% python3 -q
>>> import numpy as np
>>> import numpy.linalg as la
>>> np.set_printoptions(precision=2, suppress=True, linewidth=100, floatmode="fixed")
>>> mat = np.loadtxt("case10.csv", delimiter=",")
>>> print(mat)
[[-12.20 -21.31  28.03]
 [-12.88 -19.61  25.07]
 [-12.86 -22.20  26.03]
 [-12.75 -20.70  26.82]
 [-11.95 -21.81  27.64]
 [-11.58 -19.92  25.23]
 [-12.20 -22.62  27.08]
 [-12.15 -20.19  28.12]
 [-12.09 -20.24  26.23]
 [-12.26 -19.31  26.77]
 [-11.77 -21.21  27.52]
 [-12.85 -21.52  29.15]
 [-10.00 -20.01  25.59]
 [-12.53 -19.15  27.58]
 [-12.62 -20.55  26.62]
 [-11.05 -19.91  26.78]
 [-12.48 -19.87  26.58]
 [-12.14 -21.20  25.85]
 [-12.79 -21.80  28.72]
 [-12.13 -20.36  26.28]
 [-13.45 -20.68  26.52]]
>>> D = la.norm(mat[:, None] - mat[None], axis=-1)
>>> print(np.flatnonzero(D[16] < D.mean() / 2))
[ 3  8  9 14 16 19]
>>> print(la.matrix_rank(D ** 2))
5
>>> print(D.mean(axis=1).argmax())
12
>>> print(D[:5, :5])
[[0.00 3.48 2.29 1.46 0.68]
 [3.48 0.00 2.76 2.07 3.51]
 [2.29 2.76 0.00 1.70 1.89]
 [1.46 2.07 1.70 0.00 1.60]
 [0.68 3.51 1.89 1.60 0.00]]
>>> print((D + 1e9 * np.eye(21)).round(6).argmin(axis=1))
[10  5 17 14 10  8  4  0 19 16  4 18 15  9  3  8  9 19 11  8  3]
>>> print(D[16].round(6).argsort(kind="stable")[:4])
[16  9  8 19]
>>> E = np.array([[4.19, -0.45, 1.23, -1.67],
...     [-0.45, -2.33, -0.78, 0.9],
...     [1.23, -0.78, -2.07, -1.42],
...     [-1.67, 0.9, -1.42, -2.8]])
>>> x0 = np.array([1, 2, 0, 2])
>>> target = E @ x0
>>> print(target)
[-0.05 -3.31 -3.17 -5.47]
>>> print(la.solve(E, target + E[:, 2]))
[1.00 2.00 1.00 2.00]
>>> print(np.round(la.solve(E, 2 * target), 2) + 0)
[2.00 4.00 0.00 4.00]
>>> print(np.round(la.solve(E.T, E[1]), 2) + 0)
[0.00 1.00 0.00 0.00]
>>> print(np.round(la.solve(E, target), 2) + 0)
[1.00 2.00 0.00 2.00]
>>> print(np.round(la.solve(E, E[:, 0]), 2) + 0)
[1.00 0.00 0.00 0.00]
>>> evals, evecs = la.eigh(E)
>>> x0 = np.array([-7, -1, -8, 2])
>>> print(la.eigvalsh(E[1:, 1:]))
[-3.95 -2.96 -0.29]
>>> print(evecs * np.abs(evals) @ evecs.T)
[[ 4.52 -0.60  0.88 -0.70]
 [-0.60  2.46  0.53 -0.61]
 [ 0.88  0.53  2.58  0.85]
 [-0.70 -0.61  0.85  3.45]]
>>> print(evecs * np.maximum(evals, 0) @ evecs.T)
[[ 4.36 -0.53  1.05 -1.19]
 [-0.53  0.06 -0.13  0.14]
 [ 1.05 -0.13  0.26 -0.29]
 [-1.19  0.14 -0.29  0.32]]
>>> print(round(float(np.abs(E).sum(axis=1).max()), 2), np.round(np.abs(evals).max(), 2))
7.54 5.0
>>> print(np.round(x0 @ E @ x0 / (x0 @ x0), 2), np.round(evals[0], 2), round(evals[-1], 2))
2.26 -4.0 5.0
>>> print((np.sign(evecs[:, -1].round(6)) == np.sign(evecs[0, -1].round(6))).astype(int))
[1 0 1 0]
>>> cov = E.T @ E
>>> print(la.eigvalsh(cov)[::-1])
[24.97 16.03  8.98  1.01]
>>> print(la.svd(E, compute_uv=False) ** 2)
[24.97 16.03  8.98  1.01]
>>> print(la.matrix_rank(cov))
4
>>> print(np.allclose(cov, cov.T))
True
>>> print(cov)
[[22.06 -3.30  5.33 -4.47]
 [-3.30  7.05  1.60 -2.76]
 [ 5.33  1.60  8.42  4.16]
 [-4.47 -2.76  4.16 13.46]]
>>> print(round(np.trace(cov), 2), np.round((E ** 2).sum(), 2))
50.99 50.99
>>> print(np.round(la.eigvalsh(E).min(), 2))
-4.0
>>> M = np.loadtxt("layer5.csv", delimiter=",")
>>> print(M)
[[ 3.00  1.00  0.00  0.00  0.00  0.00]
 [ 1.00 -3.00  0.00  0.00  0.00  0.00]
 [ 1.00  0.00  0.00  0.00  0.00  0.00]
 [ 0.00  0.00  3.00  1.00  0.00  0.00]
 [ 0.00  0.00  1.00 -3.00  0.00  0.00]
 [ 0.00  0.00  1.00  0.00  0.00  0.00]
 [ 0.00  0.00  0.00  0.00  3.00  1.00]
 [ 0.00  0.00  0.00  0.00  1.00 -3.00]
 [ 0.00  0.00  0.00  0.00  1.00  0.00]]
>>> w1 = np.array([[-3, -4, 4],
...     [2, -1, -1],
...     [-5, 4, 1],
...     [-5, -3, -2],
...     [-4, -1, 5],
...     [0, -2, 1]])
>>> c = np.array([2, -2, 1])
>>> act = np.maximum(M @ w1 + c, 0)
>>> print(act)
[[ 0.00  0.00 12.00]
 [ 0.00  0.00  8.00]
 [ 0.00  0.00  5.00]
 [ 0.00  7.00  2.00]
 [12.00 11.00  8.00]
 [ 0.00  2.00  2.00]
 [ 0.00  0.00 17.00]
 [ 0.00  3.00  3.00]
 [ 0.00  0.00  6.00]]
>>> print((act > 0).mean(axis=0))
[0.11 0.44 1.00]
>>> print((act > 0).astype(int))
[[0 0 1]
 [0 0 1]
 [0 0 1]
 [0 1 1]
 [1 1 1]
 [0 1 1]
 [0 0 1]
 [0 1 1]
 [0 0 1]]
>>> print(la.matrix_rank(act))
3
>>> W2 = np.array([[1, 9, 7], [3, 7, 8], [1, 6, 5]])
>>> print((act @ W2).round(6).argmax(axis=1))
[1 1 1 2 1 1 1 1 1]
>>> F = np.load("sample1.npy")
>>> print(F)
[[-2 -2]
 [ 2  1]]
>>> O, R = la.qr(F)
>>> print(np.round(abs(R[0, 0]), 2), np.round(la.norm(F[:, 0]), 2))
2.83 2.83
>>> print(R)
[[ 2.83  2.12]
 [ 0.00 -0.71]]
>>> print(np.allclose(R.T @ R, F.T @ F))
True
>>> print(round(np.trace(O @ O.T), 2))
2.0
>>> out = np.array([[4, -4], [-3, 2]])
>>> print(out.T @ F.T)
[[-2  5]
 [ 4 -6]]
>>> print(np.einsum("ik,kj->ij", F, out))
[[-2  4]
 [ 5 -6]]
>>> print(np.einsum("ij,ij->i", F, F))
[8 5]
>>> print(np.einsum("ij->j", F))
[ 0 -1]
>>> print(np.einsum("ik,kj->ji", F, out))
[[-2  5]
 [ 4 -6]]
>>> out = F / la.norm(F, axis=1, keepdims=True)
>>> cov = out @ out.T
>>> print(cov[0])
[ 1.00 -0.95]
>>> print(la.norm(out, axis=1))
[1.00 1.00]
>>> print(round(np.abs(la.eigvals(F)).max(), 2))
1.41
>>> print((F + F.T) / 2)
[[-2.00  0.00]
 [ 0.00  1.00]]
>>> print(la.matrix_power(F, 4))
[[-4 -6]
 [ 6  5]]
>>> print(np.allclose(F, F.T))
False
>>> print(np.allclose(F @ F.T, F.T @ F))
False
>>> A = np.load("test3.npy")
>>> print(A)
[[ 1.05  2.00  3.00]
 [ 0.00 -0.95  0.00]
 [ 1.00  2.00  3.05]]
>>> O, evecs = la.qr(A[:, :1])[0], la.qr(A[:, 1:])[0]
>>> s = la.svd(O.T @ evecs, compute_uv=False)
>>> print(round(float(la.norm(O @ O.T - evecs @ evecs.T, 2)), 2))
1.0
>>> print((s > 0.9).sum())
1
>>> U, s, Vt = la.svd(A, full_matrices=False)
>>> print(np.round(Vt @ Vt.T, 2) + 0)
[[1.00 0.00 0.00]
 [0.00 1.00 0.00]
 [0.00 0.00 1.00]]
>>> print(np.round(U.T @ U, 2) + 0)
[[1.00 0.00 0.00]
 [0.00 1.00 0.00]
 [0.00 0.00 1.00]]
>>> print(s / s[0])
[1.00 0.15 0.01]
>>> print(A[2] @ A[0])
14.2
>>> print(round(la.norm(A, 1), 2), round(la.norm(A, np.inf), 2))
6.05 6.05
>>> print(round(la.norm(A) ** 2 / la.norm(A, 2) ** 2, 2))
1.02
>>> print(np.round(la.norm(A, "nuc"), 2))
6.2
>>> J = np.loadtxt("m.csv", delimiter=",")
>>> print(J)
[[ 0.00  1.00  2.00]
 [ 0.00  0.00 -3.00]
 [ 0.00  0.00  0.00]]
>>> print(np.argsort(-la.norm(J, axis=0).round(6), kind="stable")[:3])
[2 1 0]
>>> print(np.round(la.norm(J, 2) / la.norm(J), 2))
0.98
>>> print([round(float(x), 2) for x in la.svd(J, compute_uv=False)[:3]])
[3.65, 0.82, 0.0]
>>> print(la.matrix_rank(J, rtol=0.1))
2
>>> f = np.array([2, -3])
>>> print(np.convolve(J[1], f))
[ 0.00  0.00 -6.00  9.00]
>>> print(np.correlate(J[1], J[0], "full"))
[ 0.00  0.00 -6.00 -3.00  0.00]
>>> X, _ = la.qr(np.array([[1.8, -0.1, -1.9], [-1.1, 2.7, -0.8], [-0.1, 0.2, 0.7]]))
>>> print(X)
[[-0.85 -0.52  0.01]
 [ 0.52 -0.85 -0.07]
 [ 0.05 -0.06  1.00]]
>>> print(np.round(np.einsum("ij,ji->", X, X), 2))
1.91
>>> print(np.round(la.det(X.T), 2))
1.0
>>> print(np.round(la.det(X[::-1]), 2))
-1.0
>>> print(round(float(la.det(2 * X)), 2), round(la.det(X), 2))
8.0 1.0
